>>> import numpy as np
>>> np.set_printoptions(precision=3, suppress=True, linewidth=140)
>>> F = np.load("data.npy")
>>> F
array([[4., 1., 1., 1.],
       [1., 4., 1., 1.],
       [1., 1., 4., 1.],
       [1., 1., 1., 4.]])
>>> # symmetric, so the eigenvalues are real
>>> other = F / np.linalg.norm(F, axis=1, keepdims=True)
>>> G = other @ other.T
>>> (G - 2 * np.eye(4)).round(6).argmax(axis=1)
array([1, 0, 0, 0])
>>> np.linalg.norm(other, axis=1)
array([1., 1., 1., 1.])
>>> G
array([[1.   , 0.526, 0.526, 0.526],
       [0.526, 1.   , 0.526, 0.526],
       [0.526, 0.526, 1.   , 0.526],
       [0.526, 0.526, 0.526, 1.   ]])
>>> F.reshape(2, -1)
array([[4., 1., 1., 1., 1., 4., 1., 1.],
       [1., 1., 4., 1., 1., 1., 1., 4.]])
>>> F.ravel(order="F")
array([4., 1., 1., 1., 1., 4., 1., 1., 1., 1., 4., 1., 1., 1., 1., 4.])
>>> T = F.reshape(4, 2, -1)
>>> np.einsum("ihd,ihd->ih", T, T)
array([[17.,  2.],
       [17.,  2.],
       [ 2., 17.],
       [ 2., 17.]])
>>> np.swapaxes(T, 1, 2)[0]
array([[4., 1.],
       [1., 1.]])
>>> T.shape
(4, 2, 2)
>>> T.sum(axis=1)
array([[5., 2.],
       [2., 5.],
       [5., 2.],
       [2., 5.]])
>>> Lm = np.linalg.cholesky(F)
>>> np.diag(Lm) ** 2
array([4.  , 3.75, 3.6 , 3.5 ])
>>> Lm
array([[2.   , 0.   , 0.   , 0.   ],
       [0.5  , 1.936, 0.   , 0.   ],
       [0.5  , 0.387, 1.897, 0.   ],
       [0.5  , 0.387, 0.316, 1.871]])
>>> Lm @ Lm.T
array([[4., 1., 1., 1.],
       [1., 4., 1., 1.],
       [1., 1., 4., 1.],
       [1., 1., 1., 4.]])
>>> other = F / np.sqrt((F ** 2).mean(axis=1, keepdims=True))
>>> np.linalg.matrix_rank(other) == np.linalg.matrix_rank(F)
np.True_
>>> np.linalg.norm(other, axis=1)
array([2., 2., 2., 2.])
>>> x0 = np.array([-2, -7, -1, -8])
>>> rhs = F @ x0
>>> coef, lr = np.zeros(4), 1 / np.linalg.norm(F, 2) ** 2
>>> for i in range(60):
...     coef -= lr * F.T @ (F @ coef - rhs)
...     if i % 10 == 0: print(i, round(np.linalg.norm(F @ coef - rhs), 3))
... 
0 14.897
10 1.958
20 0.257
30 0.034
40 0.004
50 0.001
>>> coef
array([-2., -7., -1., -8.])
>>> X = np.load("layer6.npy")
>>> X
array([[1, 5, 3],
       [5, 1, 5],
       [3, 5, 1]])
>>> [round(float(np.linalg.det(X[:i, :i])), 2) + 0 for i in range(1, 4)]
[1.0, -24.0, 92.0]
>>> Q = X.astype(float).copy()
>>> for j in range(3):
...     Q[:, j] -= Q[:, :j] @ (Q[:, :j].T @ Q[:, j])
...     Q[:, j] /= np.linalg.norm(Q[:, j])
... 
>>> Q
array([[ 0.169,  0.744,  0.646],
       [ 0.845, -0.447,  0.294],
       [ 0.507,  0.496, -0.705]])
>>> np.round(Q.T @ Q, 3) + 0
array([[1., 0., 0.],
       [0., 1., 0.],
       [0., 0., 1.]])
